% python3 -q
>>> import numpy as np
>>> np.set_printoptions(precision=1, suppress=True, linewidth=100)
>>> W0 = np.load("arr.npy")
>>> print(W0.round(1) + 0)
[[ 0.5  0.   0.   0.2 -0.4  0.1]
 [ 0.   0.2 -0.2  0.   0.1  0.3]
 [ 0.  -0.2  0.2  0.  -0.1 -0.3]
 [ 0.2  0.   0.   0.1 -0.2  0. ]
 [-0.4  0.1 -0.1 -0.2  0.4  0. ]
 [ 0.1  0.3 -0.3  0.   0.   0.6]]
>>> # rank 2
>>> print(np.argsort(-np.linalg.norm(W0, axis=0).round(6), kind="stable")[:3])
[5 0 4]
>>> print(np.linalg.cond(W0) > 100)
True
>>> print([round(float(x), 1) for x in np.linalg.svd(W0, compute_uv=False)[:3]])
[1.0, 1.0, 0.0]
>>> r = np.linalg.matrix_rank(W0)
>>> print(r)
2
>>> null = np.linalg.svd(W0)[2][r:].T
>>> print(null.shape)
(6, 4)
>>> print([int(np.linalg.matrix_rank(W0[:, :j + 1])) for j in range(6)])
[1, 2, 2, 2, 2, 2]
>>> print(np.linalg.matrix_rank(W0.T @ W0), np.linalg.matrix_rank(W0 @ W0.T))
2 2
>>> print([int(np.linalg.matrix_rank(np.delete(W0, i, axis=0))) for i in range(6)])
[2, 2, 2, 2, 2, 2]
>>> left, sigma, VT = np.linalg.svd(W0)
>>> print(np.argmax(sigma[:-1] / (sigma[1:] + 1e-6)) + 1)
2
>>> B = left[:, :2] @ np.diag(sigma[:2]) @ VT[:2]
>>> print(np.linalg.matrix_rank(W0, rtol=0.05))
2
>>> print(round(np.linalg.norm(W0 - B, 2), 1), np.round(sigma[2], 1))
0.0 0.0
>>> print(round(float(np.abs(W0 - B).max()), 1))
0.0
>>> print(B.round(1) + 0)
[[ 0.5  0.   0.   0.2 -0.4  0.1]
 [ 0.   0.2 -0.2  0.   0.1  0.3]
 [ 0.  -0.2  0.2  0.  -0.1 -0.3]
 [ 0.2  0.   0.   0.1 -0.2  0. ]
 [-0.4  0.1 -0.1 -0.2  0.4  0. ]
 [ 0.1  0.3 -0.3  0.   0.   0.6]]
>>> print(np.count_nonzero(B))
36
>>> print(B.sum(axis=1))
[ 0.4  0.4 -0.4  0.2 -0.2  0.8]
>>> print(np.round(np.linalg.svd(B, compute_uv=False), 1) + 0)
[1. 1. 0. 0. 0. 0.]
>>> print(np.round(B - B[0], 1) + 0)
[[ 0.   0.   0.   0.   0.   0. ]
 [-0.5  0.2 -0.2 -0.2  0.5  0.2]
 [-0.4 -0.2  0.2 -0.2  0.3 -0.5]
 [-0.3  0.   0.  -0.1  0.2 -0.1]
 [-0.9  0.1 -0.2 -0.4  0.9 -0.1]
 [-0.3  0.3 -0.4 -0.2  0.4  0.5]]
>>> print(np.linalg.matrix_rank(B))
2
>>> print(B.shape)
(6, 6)
>>> print(B.sum(axis=0))
[ 0.4  0.4 -0.4  0.2 -0.2  0.8]
>>> B[:, 6]
Traceback (most recent call last):
  File "<python-input-29>", line 1, in <module>
    B[:, 6]
    ~^^^^^^
IndexError: index 6 is out of bounds for axis 1 with size 6
>>> q, _ = np.linalg.qr(np.array([[-0.4, -1.3], [0.8, -1.1]]))
>>> evecs, _ = np.linalg.qr(np.array([[0.9, 1.6, 0.5, 0.3, 1.0, -1.3, 0.1],
...     [-2.5, -1.0, 0.1, 0.0, 1.3, -0.1, 0.2],
...     [0.3, -1.4, 0.8, -0.1, 0.1, 0.5, 0.3],
...     [1.5, 1.4, -1.0, 0.4, 0.7, -0.4, -0.2],
...     [-0.3, 0.9, -0.2, 0.0, 0.8, 0.4, -0.4],
...     [-1.4, -1.0, -0.9, 0.6, 1.4, 0.7, -0.1],
...     [-0.6, 1.1, -0.5, -1.3, -1.1, -0.2, 0.0]]))
>>> sigma = 5 * 0.9 ** np.arange(2)
>>> arr = q[:, :2] * sigma @ evecs[:2]
>>> print(arr)
[[ 3.5  0.5  0.3 -0.2 -0.4 -0.7 -2.8]
 [ 0.3 -2.1 -2.5  2.4 -1.7 -1.9  1. ]]
>>> f = np.array([-2, -1, 3])
>>> print(np.cross(arr[1, :3], arr[0, :3]))
[ 0.6 -9.   7.5]
>>> print(np.correlate(arr[1], arr[0], "full"))
[-0.8  5.6  8.4 -4.1  4.4  5.4 -1.9 -7.4 -8.3  6.8 -6.5 -6.3  3.4]
>>> print(np.array([np.convolve(row, f, "same") for row in arr]))
[[-4.5  9.4  1.5  2.   1.4  5.   0.7]
 [ 3.9  8.  -8.5 -6.7 12.7 -5.  -6.8]]
>>> print(np.convolve(arr[1], f))
[-0.6  3.9  8.  -8.5 -6.7 12.7 -5.  -6.8  2.9]
>>> print(np.round(np.linalg.norm(arr[1], 1), 1), round(np.linalg.norm(arr[1], np.inf), 1))
11.9 2.5
>>> print(round(np.linalg.norm(arr, 2), 1))
5.0
>>> print(round(np.linalg.norm(arr[1] - arr[0]), 1))
7.0
>>> th = np.radians(120)
>>> r_ = np.eye(7)
>>> r_[1, 1] = r_[0, 0] = np.cos(th)
>>> r_[1, 0], r_[0, 1] = -np.sin(th), np.sin(th)
>>> print(r_)
[[-0.5  0.9  0.   0.   0.   0.   0. ]
 [-0.9 -0.5  0.   0.   0.   0.   0. ]
 [ 0.   0.   1.   0.   0.   0.   0. ]
 [ 0.   0.   0.   1.   0.   0.   0. ]
 [ 0.   0.   0.   0.   1.   0.   0. ]
 [ 0.   0.   0.   0.   0.   1.   0. ]
 [ 0.   0.   0.   0.   0.   0.   1. ]]
>>> B = arr @ r_.T
>>> print(np.abs(B - arr).max(axis=0))
[4.8 3.8 0.  0.  0.  0.  0. ]
>>> print(B)
[[-1.3 -3.3  0.3 -0.2 -0.4 -0.7 -2.8]
 [-2.   0.8 -2.5  2.4 -1.7 -1.9  1. ]]
>>> print(np.linalg.svd(arr, compute_uv=False), np.linalg.svd(B, compute_uv=False))
[5.  4.5] [5.  4.5]
>>> X = np.load("case0.npy")
>>> print(X)
[[ 1 -3  1 -3  1 -3]
 [ 2 -1  2 -1  2 -1]
 [-1  2 -1  2 -1  2]
 [ 1 -3  1 -3  1 -3]
 [ 2 -1  2 -1  2 -1]
 [-1  2 -1  2 -1  2]]
>>> # null space of dimension 4
>>> left, sigma, VT = np.linalg.svd(X)
>>> evecs = VT[:(sigma > 1e-8).sum()]
>>> rng = np.random.default_rng(20)
>>> x = X[4] + -2 * X[2] + rng.integers(2) * np.eye(6)[3]
>>> print(x)
[ 4. -5.  4. -4.  4. -5.]
>>> print(np.round(evecs.T @ evecs, 1) + 0)
[[0.3 0.  0.3 0.  0.3 0. ]
 [0.  0.3 0.  0.3 0.  0.3]
 [0.3 0.  0.3 0.  0.3 0. ]
 [0.  0.3 0.  0.3 0.  0.3]
 [0.3 0.  0.3 0.  0.3 0. ]
 [0.  0.3 0.  0.3 0.  0.3]]
>>> print(np.linalg.matrix_rank(np.vstack([X, x])))
3
>>> print(np.allclose(evecs.T @ evecs @ x, x))
False
>>> print(np.diag(evecs.T @ evecs))
[0.3 0.3 0.3 0.3 0.3 0.3]
>>> J = np.load("x.npy")
>>> print(J)
[[ 4  5  6  7]
 [ 8  9 10 11]
 [12 13 14 15]
 [16 17 18 19]
 [20 21 22 23]]
>>> print(np.diff(J, axis=0))
[[4 4 4 4]
 [4 4 4 4]
 [4 4 4 4]
 [4 4 4 4]]
>>> np.zeros(5, 4)
Traceback (most recent call last):
  File "<python-input-67>", line 1, in <module>
    np.zeros(5, 4)
    ~~~~~~~~^^^^^^
TypeError: Cannot interpret '4' as a data type
>>> print(np.count_nonzero(J))
20
>>> print(np.linalg.matrix_rank(J))
2
>>> print(np.unravel_index(np.abs(J).argmax(), J.shape))
(np.int64(4), np.int64(3))
>>> print(np.abs(J).max())
23
>>> J[5]
Traceback (most recent call last):
  File "<python-input-72>", line 1, in <module>
    J[5]
    ~^^^
IndexError: index 5 is out of bounds for axis 0 with size 5
>>> np.linalg.rank(J)
Traceback (most recent call last):
  File "<python-input-73>", line 1, in <module>
    np.linalg.rank(J)
    ^^^^^^^^^^^^^^
AttributeError: module 'numpy.linalg' has no attribute 'rank'
>>> print(J.shape)
(5, 4)
>>> print(np.allclose(W0[:-1].T @ np.linalg.lstsq(W0[:-1].T, W0[-1])[0], W0[-1]))
True
>>> print(np.linalg.lstsq(J[:-1].T, J[-1])[2])
2
>>> print(np.abs(np.diag(np.linalg.qr(J)[1])) > 1e-9)
[ True  True False False]
>>> print(J @ np.linalg.pinv(J) @ J)
[[ 4.  5.  6.  7.]
 [ 8.  9. 10. 11.]
 [12. 13. 14. 15.]
 [16. 17. 18. 19.]
 [20. 21. 22. 23.]]
>>> print(np.allclose(J[:-1].T @ np.linalg.lstsq(J[:-1].T, J[-1])[0], J[-1]))
True
>>> print(round(np.trace(np.linalg.pinv(J) @ J), 1))
2.0
>>> print(round(float(np.linalg.norm(J, 1)), 1), round(float(np.linalg.norm(J, np.inf)), 1))
75.0 86.0
>>> print(np.linalg.norm(J, axis=1).argmax())
4
>>> A = np.array([[-0.1, -1.5], [0.9, 0.2]])
>>> blk = np.stack([A, -2 * A, A[::-1]])
>>> print(blk.shape)
(3, 2, 2)
>>> print(np.linalg.matrix_rank(blk.reshape(3, -1)))
2
>>> B = np.array([[4, -3, 5], [3, 4, 4]])
>>> Z = np.kron(B, A)
>>> print(round(float(np.linalg.norm(Z, 2)), 1), round(np.linalg.norm(B, 2) * np.linalg.norm(A, 2), 1))
12.5 12.5
>>> print(np.linalg.matrix_rank(Z))
4
>>> W = np.array([[-3, 5, -8], [7, 5, -2]])
>>> coef = np.array([0, 1, 3])
>>> act = np.maximum(A @ W + coef, 0)
>>> print((act > 0).mean(axis=0))
[0.  0.5 0.5]
>>> print((act > 0).astype(int))
[[0 0 1]
 [0 1 0]]
>>> print(np.linalg.matrix_rank(act))
2
>>> Z = np.array([[-2, -3], [2, 2], [1, 5]])
>>> print(act @ Z)
[[ 6.8 34. ]
 [13.  13. ]]
>>> q, _ = np.linalg.qr(np.array([[0.1, -0.6, -1.4, -1.1],
...     [1.7, -0.2, -0.9, -1.3],
...     [-0.7, 1.2, -0.5, -2.3],
...     [0.0, -0.6, 0.4, -0.7]]))
>>> evecs, _ = np.linalg.qr(np.array([[0.0, 1.0, 0.1, 0.9, -0.1],
...     [2.4, -0.1, -1.1, 0.0, -1.3],
...     [0.0, 0.8, 0.4, 1.9, -1.3],
...     [-0.7, 0.5, 0.7, -1.4, 0.7],
...     [1.1, 0.1, -2.1, 0.7, -2.2]]))
>>> sigma = 5 * 0.9 ** np.arange(4)
>>> K = q[:, :4] * sigma @ evecs[:4]
>>> print(K)
[[-1.7 -2.3 -0.2 -2.3 -1.9]
 [ 1.4 -3.4  0.4 -0.2  3.1]
 [ 3.2  0.9  1.6 -1.6 -1.6]
 [-1.   1.6 -1.2 -2.5  1.8]]
>>> r = np.linalg.matrix_rank(J)
>>> print(r)
2
>>> null = np.linalg.svd(J)[2][r:].T
>>> print([int(np.linalg.matrix_rank(J[:i])) for i in range(1, len(J) + 1)])
[1, 2, 2, 2, 2]
>>> print(np.round(J @ null, 1) + 0)
[[0. 0.]
 [0. 0.]
 [0. 0.]
 [0. 0.]
 [0. 0.]]
>>> print(np.allclose(J @ null, 0))
True
>>> B = np.array([[0, 2, 2], [1, 0, 2]])
>>> Z = np.kron(B, K)
>>> print(round(float(np.linalg.norm(Z, 2)), 1), np.round(np.linalg.norm(B, 2) * np.linalg.norm(K, 2), 1))
16.4 16.4
>>> print(Z)
[[-0.  -0.  -0.  -0.  -0.  -3.4 -4.6 -0.4 -4.7 -3.7 -3.4 -4.6 -0.4 -4.7 -3.7]
 [ 0.  -0.   0.  -0.   0.   2.9 -6.9  0.8 -0.4  6.3  2.9 -6.9  0.8 -0.4  6.3]
 [ 0.   0.   0.  -0.  -0.   6.5  1.8  3.2 -3.2 -3.1  6.5  1.8  3.2 -3.2 -3.1]
 [-0.   0.  -0.  -0.   0.  -2.   3.1 -2.5 -5.1  3.7 -2.   3.1 -2.5 -5.1  3.7]
 [-1.7 -2.3 -0.2 -2.3 -1.9 -0.  -0.  -0.  -0.  -0.  -3.4 -4.6 -0.4 -4.7 -3.7]
 [ 1.4 -3.4  0.4 -0.2  3.1  0.  -0.   0.  -0.   0.   2.9 -6.9  0.8 -0.4  6.3]
 [ 3.2  0.9  1.6 -1.6 -1.6  0.   0.   0.  -0.  -0.   6.5  1.8  3.2 -3.2 -3.1]
 [-1.   1.6 -1.2 -2.5  1.8 -0.   0.  -0.  -0.   0.  -2.   3.1 -2.5 -5.1  3.7]]
>>> x = np.array([-4, 2, 0, 5, 3])
>>> a = np.maximum(K @ x, 0)
>>> print(np.tanh(K @ x))
[-1.  -1.  -1.  -0.2]
>>> print(np.maximum(K @ (3 * x), 0))
[0. 0. 0. 0.]
>>> blk = np.stack([K, 3 * K, K[::-1]])
>>> print((blk @ K.T).shape)
(3, 4, 4)
>>> print(blk.shape)
(3, 4, 5)
>>> print(blk.sum(axis=0))
[[ -7.8  -7.6  -2.  -11.9  -5.6]
 [  9.  -12.8   3.3  -2.4  11. ]
 [ 14.4   0.2   6.8  -6.6  -3.1]
 [ -5.6   4.   -5.1 -12.5   5.5]]
>>> print(np.linalg.matrix_rank(blk.reshape(3, -1)))
2
>>> print(np.linalg.norm(blk, axis=(1, 2)))
[ 8.7 26.   8.7]
>>> print(np.linalg.matrix_rank(blk))
[4 4 4]
>>> th = np.radians(60)
>>> r_ = np.eye(5)
>>> r_[0, 0] = r_[1, 1] = np.cos(th)
>>> r_[0, 1], r_[1, 0] = -np.sin(th), np.sin(th)
>>> print(r_)
[[ 0.5 -0.9  0.   0.   0. ]
 [ 0.9  0.5  0.   0.   0. ]
 [ 0.   0.   1.   0.   0. ]
 [ 0.   0.   0.   1.   0. ]
 [ 0.   0.   0.   0.   1. ]]
>>> B = K @ r_.T
>>> print(np.round(np.linalg.det(r_), 1), np.trace(r_))
1.0 4.0
>>> print(np.abs(B - K).max(axis=0))
[2.8 3.  0.  0.  0. ]
>>> print(np.linalg.svd(K, compute_uv=False), np.linalg.svd(B, compute_uv=False))
[5.  4.5 4.1 3.6] [5.  4.5 4.1 3.6]
>>> print(np.allclose(K @ K.T, B @ B.T))
True
